>>> import numpy as np
>>> import numpy.linalg as la
>>> np.set_printoptions(precision=1, suppress=True, linewidth=100, sign=" ")
>>> O, _ = la.qr(np.array([[0.6, 1.0, 0.3, -0.2, -0.7, -0.6, 0.3],
...     [0.5, 0.5, 0.4, -1.0, 1.1, -0.7, 0.7],
...     [-1.9, 0.3, -0.2, -0.2, -0.2, -0.9, -1.4],
...     [-1.6, 1.2, -0.4, -0.1, 0.8, -1.4, 0.0],
...     [-0.6, 0.3, -0.5, 0.1, -1.0, -0.3, -0.7],
...     [0.0, -1.0, 0.5, -0.2, 2.1, 0.1, 0.7],
...     [-0.8, -0.3, 0.5, -0.7, 0.8, 0.6, 0.0]]))
>>> evals = np.array([-2, -2, 1, -1, -2, 1, 2])
>>> X = O @ np.diag(evals) @ O.T
>>> print(X.round(1) + 0)
[[-0.7  0.1  0.1  0.   0.4  1.3  0.5]
 [ 0.1 -0.6  0.7 -0.3 -0.6  0.4  0.4]
 [ 0.1  0.7 -0.6 -0.5 -0.9  0.3 -1. ]
 [ 0.  -0.3 -0.5 -1.8  0.1 -0.2  0.5]
 [ 0.4 -0.6 -0.9  0.1  0.9  0.9 -0.3]
 [ 1.3  0.4  0.3 -0.2  0.9 -0.4  0.2]
 [ 0.5  0.4 -1.   0.5 -0.3  0.2  0.2]]
>>> # symmetric, so the eigenvalues are real
>>> f = np.array([2, 3, 2])
>>> print(np.polyval(f, X[2]))
[ 2.4  4.9  0.9  1.   0.9  3.   1. ]
>>> print(np.convolve(X[2], f))
[ 0.3  1.7  1.  -1.7 -4.6 -3.1 -2.9 -2.5 -2. ]
>>> print(np.cross(X[2, :3], X[5, :3]))
[ 0.4 -0.9 -0.8]
>>> print(np.round(np.correlate(X[2], X[5], "full"), 1) + 0)
[ 0.   0.1 -0.3  0.7 -0.6  0.3 -0.8  1.3 -2.3 -0.8 -1.3  0.  -1.4]
>>> rng = np.random.default_rng(4915)
>>> z = rng.permutation(7)
>>> other = X[:, z] * rng.choice([-1, 1], 7)
>>> print(other.round(1) + 0)
[[ 0.1 -0.7  0.   0.1  0.5  1.3  0.4]
 [ 0.7  0.1  0.3 -0.6  0.4  0.4 -0.6]
 [-0.6  0.1  0.5  0.7 -1.   0.3 -0.9]
 [-0.5  0.   1.8 -0.3  0.5 -0.2  0.1]
 [-0.9  0.4 -0.1 -0.6 -0.3  0.9  0.9]
 [ 0.3  1.3  0.2  0.4  0.2 -0.4  0.9]
 [-1.   0.5 -0.5  0.4  0.2  0.2 -0.3]]
>>> U, _, VT = la.svd(X.T @ other)
>>> print(z)
[ 2  0  3  1  6  5  4]
